% ipython --no-banner

In [1]: import numpy as np

In [2]: np.set_printoptions(precision=2, suppress=True, linewidth=140)

In [3]: W0 = np.tril(np.array([[-2, -2, 3, -3, -2, 0, -3, 3, -3],
   ...:     [-1, 1, -3, 1, -3, -1, -1, 3, -3],
   ...:     [2, 3, -2, 1, -2, -3, -3, -1, -3],
   ...:     [1, -1, 3, -1, 3, 1, 0, -2, -3],
   ...:     [-2, -1, 0, 0, -2, 0, 2, 1, 2],
   ...:     [-3, -3, 0, -2, 2, -1, -2, 0, 0],
   ...:     [-1, -2, 0, 2, -3, 1, 1, 2, 2],
   ...:     [-3, 3, -2, -3, 1, -1, 1, 0, -1],
   ...:     [-3, -1, -1, 0, -2, 1, 2, 3, 3]]), -1) + np.eye(9, dtype=int)

In [4]: W0
Out[4]: 
array([[ 1,  0,  0,  0,  0,  0,  0,  0,  0],
       [-1,  1,  0,  0,  0,  0,  0,  0,  0],
       [ 2,  3,  1,  0,  0,  0,  0,  0,  0],
       [ 1, -1,  3,  1,  0,  0,  0,  0,  0],
       [-2, -1,  0,  0,  1,  0,  0,  0,  0],
       [-3, -3,  0, -2,  2,  1,  0,  0,  0],
       [-1, -2,  0,  2, -3,  1,  1,  0,  0],
       [-3,  3, -2, -3,  1, -1,  1,  1,  0],
       [-3, -1, -1,  0, -2,  1,  2,  3,  1]])

In [5]: A2 = W0 / np.sqrt((W0 ** 2).mean(axis=1, keepdims=True))

In [6]: np.linalg.matrix_rank(A2) == np.linalg.matrix_rank(W0)
Out[6]: np.True_

In [7]: np.linalg.norm(A2, axis=1)
Out[7]: array([3., 3., 3., 3., 3., 3., 3., 3., 3.])

In [8]: A2[0]
Out[8]: array([3., 0., 0., 0., 0., 0., 0., 0., 0.])

In [9]: rng = np.random.default_rng(57887)

In [10]: lab = rng.permutation(9)

In [11]: lab
Out[11]: array([2, 5, 0, 1, 7, 4, 3, 8, 6])

In [12]: A2 = W0[lab][:, lab]

In [13]: np.round(np.linalg.det(A2), 2), round(np.linalg.det(W0[lab]), 2)
Out[13]: (np.float64(1.0), np.float64(-1.0))

In [14]: np.sort(np.abs(np.linalg.eigvals(A2)))
Out[14]: array([1., 1., 1., 1., 1., 1., 1., 1., 1.])

In [15]: np.allclose(A2, W0)
Out[15]: False

In [16]: x0 = np.array([2, 0, 2, -1, 1, -1, 2, -1, -1])

In [17]: h = np.maximum(W0 @ x0, 0)

In [18]: np.maximum(W0 @ x0, 0) - np.maximum(-W0 @ x0, 0)
Out[18]: array([  2,  -2,   6,   7,  -3,  -3,  -6,  -4, -11])

In [19]: np.flatnonzero(h > 1e-9)
Out[19]: array([0, 2, 3])

In [20]: h
Out[20]: array([2, 0, 6, 7, 0, 0, 0, 0, 0])

In [21]: np.maximum(W0 @ (3 * x0), 0)
Out[21]: array([ 6,  0, 18, 21,  0,  0,  0,  0,  0])

In [22]: print(round(float(np.linalg.norm(W0, 2) / np.linalg.norm(W0)), 2))
0.64

In [23]: [round(float(x), 2) for x in np.linalg.svd(W0, compute_uv=False)[:3]]
Out[23]: [7.8, 6.84, 5.19]

In [24]: np.linalg.cond(W0) > 100
Out[24]: np.True_

In [25]: x0 = np.array([1, 2, 0, 1, -2, 1, -1, 2, -2])

In [26]: W0 @ (2 * x0)
Out[26]: array([  2,   2,  16,   0, -12, -28,   6,  -4,   4])

In [27]: W0 * x0
Out[27]: 
array([[ 1,  0,  0,  0,  0,  0,  0,  0,  0],
       [-1,  2,  0,  0,  0,  0,  0,  0,  0],
       [ 2,  6,  0,  0,  0,  0,  0,  0,  0],
       [ 1, -2,  0,  1,  0,  0,  0,  0,  0],
       [-2, -2,  0,  0, -2,  0,  0,  0,  0],
       [-3, -6,  0, -2, -4,  1,  0,  0,  0],
       [-1, -4,  0,  2,  6,  1, -1,  0,  0],
       [-3,  6,  0, -3, -2, -1, -1,  2,  0],
       [-3, -2,  0,  0,  4,  1, -2,  6, -2]])

In [28]: np.einsum("ij,j->i", W0, x0)
Out[28]: array([  1,   1,   8,   0,  -6, -14,   3,  -2,   2])

In [29]: (W0 @ x0).argmax()
Out[29]: np.int64(2)

In [30]: M = np.loadtxt("layer12.csv", delimiter=",")

In [31]: M.round(2) + 0
Out[31]: 
array([[ 0.73, -0.15, -0.32, -0.27, -0.32, -0.09, -0.03, -0.03, -0.03, -0.32, -0.21],
       [-0.15,  0.92, -0.18, -0.15, -0.18, -0.05, -0.02, -0.02, -0.02, -0.18, -0.11],
       [-0.32, -0.18,  0.6 , -0.32, -0.4 , -0.11, -0.04, -0.04, -0.04, -0.4 , -0.25],
       [-0.27, -0.15, -0.32,  0.73, -0.32, -0.09, -0.03, -0.03, -0.03, -0.32, -0.21],
       [-0.32, -0.18, -0.4 , -0.32,  0.6 , -0.11, -0.04, -0.04, -0.04, -0.4 , -0.25],
       [-0.09, -0.05, -0.11, -0.09, -0.11,  0.97, -0.01, -0.01, -0.01, -0.11, -0.07],
       [-0.03, -0.02, -0.04, -0.03, -0.04, -0.01,  1.  ,  0.  ,  0.  , -0.04, -0.02],
       [-0.03, -0.02, -0.04, -0.03, -0.04, -0.01,  0.  ,  1.  ,  0.  , -0.04, -0.02],
       [-0.03, -0.02, -0.04, -0.03, -0.04, -0.01,  0.  ,  0.  ,  1.  , -0.04, -0.02],
       [-0.32, -0.18, -0.4 , -0.32, -0.4 , -0.11, -0.04, -0.04, -0.04,  0.6 , -0.25],
       [-0.21, -0.11, -0.25, -0.21, -0.25, -0.07, -0.02, -0.02, -0.02, -0.25,  0.84]])

In [32]: # keeps lengths

In [33]: left, s, Vh = np.linalg.svd(W0)

In [34]: s.round(2) + 0
Out[34]: array([7.8 , 6.84, 5.19, 2.68, 1.79, 1.09, 0.88, 0.28, 0.  ])

In [35]: A2 = left[:, :8] @ np.diag(s[:8]) @ Vh[:8]

In [36]: print(round(float(np.linalg.norm(W0 - A2) / np.linalg.norm(W0)), 2))
0.0

In [37]: round(float(np.abs(W0 - A2).max()), 2)
Out[37]: 0.0
